% ipython --no-banner

In [1]: import numpy as np

In [2]: np.set_printoptions(precision=2, suppress=True, linewidth=140, sign=" ")

In [3]: tidy = lambda a: np.round(a, 2) + 0

In [4]: data = np.load("case17.npy")

In [5]: tidy(data)
Out[5]: 
array([[-0.71, -0.71,  0.  ,  0.  ,  0.  ,  0.  ],
       [ 0.71, -0.71,  0.  ,  0.  ,  0.  ,  0.  ],
       [ 0.  ,  0.  ,  1.  ,  0.  ,  0.  ,  0.  ],
       [ 0.  ,  0.  ,  0.  ,  1.  ,  0.  ,  0.  ],
       [ 0.  ,  0.  ,  0.  ,  0.  ,  1.  ,  0.  ],
       [ 0.  ,  0.  ,  0.  ,  0.  ,  0.  ,  1.  ]])

In [6]: data[:, 5] @ data[:, 4]
Out[6]: np.float64(0.0)

In [7]: print(tidy(np.linalg.svd(data, compute_uv=False)))
[ 1.  1.  1.  1.  1.  1.]

In [8]: print(tidy(data.T @ data))
[[ 1.  0.  0.  0.  0.  0.]
 [ 0.  1.  0.  0.  0.  0.]
 [ 0.  0.  1.  0.  0.  0.]
 [ 0.  0.  0.  1.  0.  0.]
 [ 0.  0.  0.  0.  1.  0.]
 [ 0.  0.  0.  0.  0.  1.]]

In [9]: x0 = np.array([0, 2, 0, 1, 0, 1])

In [10]: 6 - np.linalg.matrix_rank(data - np.eye(6), tol=1e-8)
Out[10]: np.int64(4)

In [11]: tidy(np.sort(np.abs(np.degrees(np.angle(np.linalg.eigvals(data))))))
Out[11]: array([   0.,    0.,    0.,    0.,  135.,  135.])

In [12]: print(tidy(np.linalg.norm(x0)), tidy(np.linalg.norm(data @ x0)))
2.45 2.45

In [13]: print(tidy(data.T @ (data @ x0)))
[ 0.  2.  0.  1.  0.  1.]

In [14]: tidy(np.sort(np.linalg.eigvals(data).real))
Out[14]: array([-0.71, -0.71,  1.  ,  1.  ,  1.  ,  1.  ])

In [15]: tidy(data @ data)
Out[15]: 
array([[ 0.,  1.,  0.,  0.,  0.,  0.],
       [-1.,  0.,  0.,  0.,  0.,  0.],
       [ 0.,  0.,  1.,  0.,  0.,  0.],
       [ 0.,  0.,  0.,  1.,  0.,  0.],
       [ 0.,  0.,  0.,  0.,  1.,  0.],
       [ 0.,  0.,  0.,  0.,  0.,  1.]])

In [16]: (data != 0).astype(int)
Out[16]: 
array([[ 1,  1,  0,  0,  0,  0],
       [ 1,  1,  0,  0,  0,  0],
       [ 0,  0,  1,  0,  0,  0],
       [ 0,  0,  0,  1,  0,  0],
       [ 0,  0,  0,  0,  1,  0],
       [ 0,  0,  0,  0,  0,  1]])

In [17]: np.flatnonzero(np.linalg.matrix_power((data != 0) + (data.T != 0) + np.eye(6), 6)[0])
Out[17]: array([ 0,  1])

In [18]: tidy(np.linalg.det(data))
Out[18]: np.float64(1.0)

In [19]: mat = np.load("data.npy")

In [20]: mat
Out[20]: 
array([[-4.,  4.,  2.,  3., -3., -5., -2.],
       [ 3.,  1., -3.,  5., -2.,  3.,  0.],
       [ 5.,  1., -2.,  5., -3., -2.,  2.],
       [ 5.,  2., -4.,  4.,  3.,  5., -3.],
       [-3.,  0.,  1., -2.,  2.,  0.,  2.],
       [ 0.,  5.,  0., -1., -2.,  5.,  1.],
       [ 0.,  0.,  0.,  0.,  0.,  0.,  0.]])

In [21]: r = np.linalg.matrix_rank(mat)

In [22]: print(r)
6

In [23]: ns = np.linalg.svd(mat)[2][r:].T

In [24]: np.allclose(mat @ ns, 0)
Out[24]: True

In [25]: tidy(mat @ ns)
Out[25]: 
array([[ 0.],
       [ 0.],
       [ 0.],
       [ 0.],
       [ 0.],
       [ 0.],
       [ 0.]])

In [26]: ns.shape
Out[26]: (7, 1)

In [27]: U, s, Vh = np.linalg.svd(mat)

In [28]: print(np.argmax(s[:-1] / (s[1:] + 1e-6)) + 1)
6

In [29]: tidy(s)
Out[29]: array([ 13.91,  10.01,   7.63,   5.51,   2.52,   2.32,   0.  ])

In [30]: A2 = U[:, :6] @ np.diag(s[:6]) @ Vh[:6]

In [31]: print(tidy(np.linalg.norm(mat - A2, 2)), s[6])
0.0 0.0

In [32]: np.linalg.matrix_rank(mat, rtol=0.05)
Out[32]: np.int64(6)

In [33]: tidy(A2)
Out[33]: 
array([[-4.,  4.,  2.,  3., -3., -5., -2.],
       [ 3.,  1., -3.,  5., -2.,  3.,  0.],
       [ 5.,  1., -2.,  5., -3., -2.,  2.],
       [ 5.,  2., -4.,  4.,  3.,  5., -3.],
       [-3.,  0.,  1., -2.,  2.,  0.,  2.],
       [ 0.,  5.,  0., -1., -2.,  5.,  1.],
       [ 0.,  0.,  0.,  0.,  0.,  0.,  0.]])

In [34]: np.linalg.matrix_rank(A2)
Out[34]: np.int64(6)

In [35]: U, s, Vh = np.linalg.svd(mat)

In [36]: vecs = Vh[:(s > 1e-8).sum()]

In [37]: rng = np.random.default_rng(34)

In [38]: x0 = mat[1] + 4 * mat[4] + rng.integers(2) * np.eye(7)[6]

In [39]: print(x0)
[-9.  1.  1. -3.  6.  3.  8.]

In [40]: np.linalg.matrix_rank(np.vstack([mat, x0]))
Out[40]: np.int64(6)

In [41]: tidy(np.diag(vecs.T @ vecs))
Out[41]: array([ 0.97,  0.99,  0.24,  0.87,  0.98,  0.95,  1.  ])

In [42]: def softmax(z):
    ...:     e = np.exp(z - z.max(axis=-1, keepdims=True))
    ...:     return e / e.sum(axis=-1, keepdims=True)
    ...: 

In [43]: print(tidy(softmax(10 * mat[6])))
[ 0.14  0.14  0.14  0.14  0.14  0.14  0.14]

In [44]: tidy(softmax(mat[6] + -1))
Out[44]: array([ 0.14,  0.14,  0.14,  0.14,  0.14,  0.14,  0.14])

In [45]: print(tidy(softmax(mat).sum(axis=1)))
[ 1.  1.  1.  1.  1.  1.  1.]

In [46]: scores = mat @ mat.T / np.sqrt(7)

In [47]: tidy(softmax(scores))
Out[47]: 
array([[ 1.  ,  0.  ,  0.  ,  0.  ,  0.  ,  0.  ,  0.  ],
       [ 0.  ,  0.4 ,  0.01,  0.59,  0.  ,  0.  ,  0.  ],
       [ 0.  ,  0.  ,  1.  ,  0.  ,  0.  ,  0.  ,  0.  ],
       [ 0.  ,  0.  ,  0.  ,  1.  ,  0.  ,  0.  ,  0.  ],
       [ 0.  ,  0.  ,  0.  ,  0.  ,  1.  ,  0.  ,  0.  ],
       [ 0.  ,  0.  ,  0.  ,  0.  ,  0.  ,  1.  ,  0.  ],
       [ 0.14,  0.14,  0.14,  0.14,  0.14,  0.14,  0.14]])

In [48]: tidy(np.linalg.norm(mat, 2) / np.linalg.norm(mat))
Out[48]: np.float64(0.7)

In [49]: print([round(float(x), 2) for x in np.linalg.svd(mat, compute_uv=False)[:3]])
[13.91, 10.01, 7.63]

In [50]: print(np.linalg.matrix_rank(mat, rtol=0.1))
6

In [51]: A2 = np.array([[1, 1], [1, -1]])

In [52]: m1 = np.kron(A2, np.kron(A2, A2))[rng.permutation(8)][:4]

In [53]: m1
Out[53]: 
array([[ 1,  1,  1,  1, -1, -1, -1, -1],
       [ 1, -1,  1, -1, -1,  1, -1,  1],
       [ 1,  1, -1, -1,  1,  1, -1, -1],
       [ 1,  1,  1,  1,  1,  1,  1,  1]])

In [54]: x0 = np.array([2, 1, 2, 1, 3, 2])

In [55]: target = data @ x0

In [56]: c, lr = np.zeros(6), 1 / np.linalg.norm(data, 2) ** 2

In [57]: for i in range(4):
    ...:     c -= lr * data.T @ (data @ c - target)
    ...:     if i % 1 == 0: print(i, round(np.linalg.norm(data @ c - target), 2))
    ...: 
0 0.0
1 0.0
2 0.0
3 0.0

In [58]: tidy(np.linalg.cond(data))
Out[58]: np.float64(1.0)

In [59]: c
Out[59]: array([ 2.,  1.,  2.,  1.,  3.,  2.])

In [60]: A2 = m1[0, 0] * m1[1:] - np.outer(m1[1:, 0], m1[0])

In [61]: A2
Out[61]: 
array([[ 0, -2,  0, -2,  0,  2,  0,  2],
       [ 0,  0, -2, -2,  2,  2,  0,  0],
       [ 0,  0,  0,  0,  2,  2,  2,  2]])

In [62]: m1[:, 0] / m1[0, 0]
Out[62]: array([ 1.,  1.,  1.,  1.])

In [63]: np.linalg.matrix_rank(A2), np.linalg.matrix_rank(m1)
Out[63]: (np.int64(3), np.int64(4))

In [64]: A2 = m1 / np.sqrt((m1 ** 2).mean(axis=1, keepdims=True))

In [65]: m1 - m1.mean(axis=1, keepdims=True)
Out[65]: 
array([[ 1.,  1.,  1.,  1., -1., -1., -1., -1.],
       [ 1., -1.,  1., -1., -1.,  1., -1.,  1.],
       [ 1.,  1., -1., -1.,  1.,  1., -1., -1.],
       [ 0.,  0.,  0.,  0.,  0.,  0.,  0.,  0.]])

In [66]: A2[2]
Out[66]: array([ 1.,  1., -1., -1.,  1.,  1., -1., -1.])

In [67]: tidy(np.linalg.norm(A2, axis=1))
Out[67]: array([ 2.83,  2.83,  2.83,  2.83])

In [68]: np.linalg.matrix_rank(A2) == np.linalg.matrix_rank(m1)
Out[68]: np.True_

In [69]: A2 = np.array([[0, 0, 5],
    ...:     [3, 2, -7],
    ...:     [-4, 8, 0],
    ...:     [-6, 3, -7],
    ...:     [-7, 1, 9],
    ...:     [2, 6, 4],
    ...:     [4, 6, 1],
    ...:     [0, 4, 8]])

In [70]: print(np.einsum("ik,kj->ij", m1, A2))
[[ -6  -4 -31]
 [  4   6  21]
 [  4 -12   9]
 [ -8  30  13]]

In [71]: np.einsum("ij,ij->i", m1, m1)
Out[71]: array([ 8,  8,  8,  8])

In [72]: print(np.linalg.matrix_rank(m1 @ A2))
3

In [73]: print(m1 @ A2)
[[ -6  -4 -31]
 [  4   6  21]
 [  4 -12   9]
 [ -8  30  13]]

In [74]: print(np.linalg.matrix_rank(np.vstack([m1, A2.T])))
7

In [75]: feats = np.load("a.npy")

In [76]: feats
Out[76]: 
array([[ 27.,   7.,   3.,  15.],
       [-28.,  -6.,  -6., -20.],
       [ 36.,  13.,  -5.,  10.],
       [-24.,  -7.,  -3., -12.]])

In [77]: x0 = np.array([9, 0, 6, 0])

In [78]: h1 = np.maximum(feats @ x0, 0)

In [79]: np.maximum(feats @ x0, 0) - np.maximum(-feats @ x0, 0)
Out[79]: array([ 261., -288.,  294., -234.])

In [80]: np.maximum(feats @ (3 * x0), 0)
Out[80]: array([ 783.,    0.,  882.,    0.])

In [81]: F = np.load("x.npy")

In [82]: F
Out[82]: 
array([[ 0,  2,  3],
       [ 0,  5,  0],
       [ 0,  0,  5]])

In [83]: U, s, Vh = np.linalg.svd(F)

In [84]: vecs = Vh[:(s > 1e-8).sum()]

In [85]: x0 = F[2] + -2 * F[1] + rng.integers(2) * np.eye(3)[1]

In [86]: print(x0)
[  0. -10.   5.]

In [87]: print(tidy(np.linalg.norm(x0 - vecs.T @ vecs @ x0)))
0.0

In [88]: np.linalg.matrix_rank(np.vstack([F, x0]))
Out[88]: np.int64(2)

In [89]: np.allclose(vecs.T @ vecs @ x0, x0)
Out[89]: True

In [90]: tidy(np.diag(vecs.T @ vecs))
Out[90]: array([ 0.,  1.,  1.])

In [91]: r = np.linalg.matrix_rank(F)

In [92]: r
Out[92]: np.int64(2)

In [93]: ns = np.linalg.svd(F)[2][r:].T

In [94]: print(ns[:, 0] / ns[np.abs(ns[:, 0]).round(6).argmax(), 0])
[ 1.  0.  0.]

In [95]: [int(np.linalg.matrix_rank(F[:, :j + 1])) for j in range(3)]
Out[95]: [0, 1, 2]

In [96]: np.linalg.matrix_rank(F.T @ F), np.linalg.matrix_rank(F @ F.T)
Out[96]: (np.int64(2), np.int64(2))

In [97]: np.linalg.matrix_power(F - np.diag(np.diag(F)), 3)
Out[97]: 
array([[ 0,  0,  0],
       [ 0,  0,  0],
       [ 0,  0,  0]])

In [98]: [int(np.linalg.matrix_rank(np.linalg.matrix_power(F, p))) for p in range(1, 4)]
Out[98]: [2, 2, 2]

In [99]: print(tidy(np.sort(np.linalg.eigvals(F))))
[ 0.  5.  5.]

In [100]: J = np.load("dump.npy")

In [101]: J
Out[101]: 
array([[ 2.23, -2.  , -0.08],
       [ 2.63, -1.07, -0.97],
       [-1.35, -2.5 , -0.95],
       [-1.84, -1.44,  1.88],
       [ 0.23,  2.06, -2.17],
       [ 1.34, -1.43,  2.27],
       [ 1.87, -0.92,  2.16],
       [-0.58,  2.91,  0.45],
       [-0.11,  1.52,  2.58],
       [ 2.04,  2.14,  0.5 ],
       [-0.43, -0.75,  2.87],
       [-0.22,  2.35, -1.85],
       [-2.05,  0.4 , -2.16],
       [ 0.49, -0.29,  2.95],
       [ 0.87, -2.79, -0.67],
       [-2.13, -1.96, -0.79],
       [-1.01, -1.86,  2.13],
       [ 0.74, -0.11,  2.9 ],
       [-0.12, -2.89, -0.79],
       [ 0.68,  1.32,  2.61],
       [-0.84, -0.18, -2.87],
       [-0.27, -0.12, -2.99],
       [-0.67,  0.33, -2.91],
       [ 0.71,  2.45,  1.58],
       [ 2.87,  0.22,  0.84],
       [-0.55, -0.91,  2.8 ],
       [-2.52, -0.26, -1.61],
       [-0.93,  1.6 , -2.36],
       [ 1.34,  0.63,  2.61],
       [ 2.52, -0.12, -1.62],
       [ 2.13, -0.85, -1.94]])

In [102]: cov = np.cov(J, rowvar=False)

In [103]: print(tidy(np.corrcoef(J[:, 2], J[:, 0])[0, 1]))
0.19

In [104]: tidy(cov)
Out[104]: 
array([[ 2.25,  0.12,  0.6 ],
       [ 0.12,  2.59, -0.12],
       [ 0.6 , -0.12,  4.36]])

In [105]: tidy(np.polyfit(J[:, 2], J[:, 0], 1))
Out[105]: array([ 0.14,  0.21])

In [106]: tidy(J.std(axis=0))
Out[106]: array([ 1.48,  1.58,  2.06])

In [107]: np.argsort(-J.std(axis=0).round(6), kind="stable")
Out[107]: array([ 2,  1,  0])
